$ python3 -q
>>> import numpy as np
>>> from numpy import linalg as LA
>>> np.set_printoptions(precision=2, suppress=True, linewidth=120)
>>> A = np.load("out19.npy")
>>> A
array([[1.  , 0.9 , 0.81],
       [0.9 , 1.  , 0.9 ],
       [0.81, 0.9 , 1.  ]])
>>> evals, vecs = LA.eig(A)
>>> np.sort(LA.eigvals(LA.inv(A)))
array([ 0.36,  5.26, 14.42])
>>> np.round(A @ vecs[:, 0] - evals[0] * vecs[:, 0], 2) + 0
array([0., 0., 0.])
>>> proj = np.triu(np.array([[6, 8, 7], [9, 1, 8], [1, 6, 8]]), 1) + np.eye(3)
>>> other = proj @ A @ LA.inv(proj)
>>> round(LA.det(other), 2)
np.float64(0.04)
>>> round(float(np.trace(other)), 2), np.trace(A)
(3.0, np.float64(3.0))
>>> np.poly(other)
array([ 1.  , -3.  ,  0.72, -0.04])
>>> K = np.load("dump.npy")
>>> K
array([[ 0.45, -0.94,  1.  , -0.85],
       [ 0.98,  0.9 , -0.48, -0.73],
       [ 0.41,  0.32, -0.57,  0.65],
       [ 0.85,  0.62,  0.79, -1.  ],
       [ 1.  ,  0.02,  1.  , -1.  ],
       [ 0.2 , -0.5 ,  0.97, -0.98],
       [-0.94, -0.15,  0.64, -1.  ],
       [-0.56, -0.19, -0.77,  0.96],
       [-0.84, -0.92, -0.49,  1.  ],
       [-1.  , -0.68, -0.98,  0.98],
       [-0.97, -0.91,  0.17,  0.97]])
>>> u, r1 = A[0], A[2]
>>> round(u @ u, 2)
np.float64(2.47)
>>> pr = (u @ r1) / (u @ u) * u
>>> r1 - pr
array([-0.18,  0.01,  0.2 ])
>>> pr
array([0.99, 0.89, 0.8 ])
>>> round(LA.norm(u + r1) ** 2 + LA.norm(u - r1) ** 2, 2)
np.float64(9.86)
>>> round(float((r1 - pr) @ u), 2)
0.0
>>> x0 = np.array([-1, -1, 5, -7])
>>> rhs = K @ x0
>>> rhs
array([ 11.44,   0.83,  -8.13,   9.48,  10.98,  12.01,  11.29,  -9.82,  -7.69, -10.08,  -4.06])
>>> LA.solve(K.T @ K, K.T @ rhs)
array([-1., -1.,  5., -7.])
>>> rng = np.random.default_rng(40907)
>>> rhs = rhs + 0.05 * rng.normal(size=11)
>>> rhs
array([ 11.33,   0.73,  -8.16,   9.43,  11.04,  11.99,  11.29,  -9.82,  -7.7 , -10.13,  -4.01])
>>> beta, *_ = LA.lstsq(K, rhs)
>>> beta
array([-1.04, -0.91,  5.12, -6.9 ])
>>> [round(float(LA.norm(LA.solve(K.T @ K + lam * np.eye(4), K.T @ rhs))), 2) for lam in (0, 1, 10, 100)]
[8.71, 7.78, 4.68, 1.05]
>>> np.round(LA.norm(rhs - K @ beta), 2)
np.float64(0.12)
>>> left, sig, Vt = LA.svd(K, full_matrices=False)
>>> np.round(Vt @ Vt.T, 2) + 0
array([[1., 0., 0., 0.],
       [0., 1., 0., 0.],
       [0., 0., 1., 0.],
       [0., 0., 0., 1.]])
>>> left.shape, sig.shape, Vt.shape
((11, 4), (4,), (4, 4))
>>> np.cumsum(sig ** 2) / np.sum(sig ** 2)
array([0.67, 0.92, 0.98, 1.  ])
>>> np.round(left.T @ K @ Vt.T, 2) + 0
array([[4.28, 0.  , 0.  , 0.  ],
       [0.  , 2.62, 0.  , 0.  ],
       [0.  , 0.  , 1.29, 0.  ],
       [0.  , 0.  , 0.  , 0.74]])
>>> np.allclose(left * sig @ Vt, K)
True
>>> sig / sig[0]
array([1.  , 0.61, 0.3 , 0.17])
>>> (sig > 1e-8).sum()
np.int64(4)
>>> cov = np.cov(K, rowvar=False)
>>> cov.shape
(4, 4)
>>> np.argwhere(np.triu(np.abs(np.corrcoef(K.T)) > 0.8, 1))
array([[2, 3]])
>>> np.median(K, axis=0)
array([ 0.2 , -0.19,  0.17, -0.73])
>>> np.corrcoef(K.T)
array([[ 1.  ,  0.66,  0.41, -0.65],
       [ 0.66,  1.  , -0.05, -0.41],
       [ 0.41, -0.05,  1.  , -0.81],
       [-0.65, -0.41, -0.81,  1.  ]])
>>> proj = K @ LA.solve(K.T @ K, K.T)
>>> proj @ K[:, 3]
array([-0.85, -0.73,  0.65, -1.  , -1.  , -0.98, -1.  ,  0.96,  1.  ,  0.98,  0.97])
>>> np.allclose(proj @ proj, proj)
True
>>> np.diag(proj)
array([0.6 , 0.54, 0.19, 0.23, 0.26, 0.24, 0.74, 0.11, 0.25, 0.41, 0.42])
>>> LA.matrix_rank(np.eye(11) - proj)
np.int64(7)
>>> M = np.load("block16.npy")
>>> M
array([[0, 0, 0, 3],
       [0, 0, 0, 0],
       [0, 0, 5, 0],
       [3, 0, 0, 0]])
>>> M[:, 3] @ M[:, 0]
np.int64(0)
>>> M.T @ M
array([[ 9,  0,  0,  0],
       [ 0,  0,  0,  0],
       [ 0,  0, 25,  0],
       [ 0,  0,  0,  9]])
>>> LA.norm(M, axis=0)
array([3., 0., 5., 3.])
>>> M @ M.T
array([[ 9,  0,  0,  0],
       [ 0,  0,  0,  0],
       [ 0,  0, 25,  0],
       [ 0,  0,  0,  9]])
>>> evals, vecs = LA.eigh(M)
>>> x0 = np.array([-3, 1, 2, -3])
>>> round(x0 @ M @ x0 / (x0 @ x0), 2), evals[0], evals[-1]
(np.float64(3.22), np.float64(-3.0), np.float64(5.0))
>>> np.abs(M).sum(axis=1).max(), np.abs(evals).max()
(np.int64(5), np.float64(5.0))
>>> np.round(vecs * np.abs(evals) @ vecs.T, 2) + 0
array([[3., 0., 0., 0.],
       [0., 0., 0., 0.],
       [0., 0., 5., 0.],
       [0., 0., 0., 3.]])
>>> (np.sign(vecs[:, -1].round(6)) == np.sign(vecs[0, -1].round(6))).astype(int)
array([1, 1, 0, 1])
>>> proj = np.triu(np.array([[5, 4, -3, -2], [3, 0, 3, 3], [3, 2, -3, -3], [-1, 2, 0, 0]]), 1) + np.eye(4)
>>> other = proj @ M @ LA.inv(proj)
>>> np.trace(other), np.trace(M)
(np.float64(5.0), np.int64(5))
>>> LA.matrix_rank(other)
np.int64(3)
>>> proj @ M - M @ proj
array([[ -6.,   0., -15.,   0.],
       [  9.,   0.,  15.,   0.],
       [ -9.,   0.,   0.,  15.],
       [  0., -12.,   9.,   6.]])
>>> np.round(np.poly(other), 2) + 0
array([ 1., -5., -9., 45.,  0.])
>>> other
array([[  -6.,   24., -105., -396.],
       [   9.,  -36.,  150.,  576.],
       [  -9.,   36., -130., -516.],
       [   3.,  -12.,   45.,  177.]])
>>> W0 = np.triu(rng.random((2, 2)) < 1.2, 1).astype(int)
>>> W0 = W0 + W0.T
>>> W0
array([[0, 1],
       [1, 0]])
>>> w1 = np.array([[0, 2], [1, 1]])
>>> beta = np.array([0, -2])
>>> hid = np.maximum(W0 @ w1 + beta, 0)
>>> (hid > 0).astype(int)
array([[1, 0],
       [0, 0]])
>>> (hid > 0).mean(axis=0)
array([0.5, 0. ])
>>> C = np.array([[0, -2], [0, 2]])
>>> w1 @ C
array([[0, 4],
       [0, 0]])
>>> hid @ C
array([[ 0, -2],
       [ 0,  0]])
>>> (hid @ C).round(6).argmax(axis=1)
array([0, 0])
>>> x0 = np.array([2, 2])
>>> h1 = np.maximum(W0 @ x0, 0)
>>> np.maximum(W0 @ (3 * x0), 0)
array([6, 6])
>>> h1
array([2, 2])
>>> W0.T @ h1
array([2, 2])
>>> W0 * (h1 > 1e-9)[:, None]
array([[0, 1],
       [1, 0]])
>>> np.tanh(W0 @ x0)
array([0.96, 0.96])
>>> np.flatnonzero(h1 > 1e-9)
array([0, 1])
>>> arr = np.load("arr.npy")
>>> arr
array([[ 1, -2,  4, -8],
       [ 1, -1,  1, -1],
       [ 1,  0,  0,  0],
       [ 1,  1,  1,  1]])
>>> u, r1 = arr[1], arr[2]
>>> u @ r1
np.int64(1)
>>> pr = (u @ r1) / (u @ u) * u
>>> LA.matrix_rank(np.outer(u, r1))
np.int64(1)
>>> pr
array([ 0.25, -0.25,  0.25, -0.25])
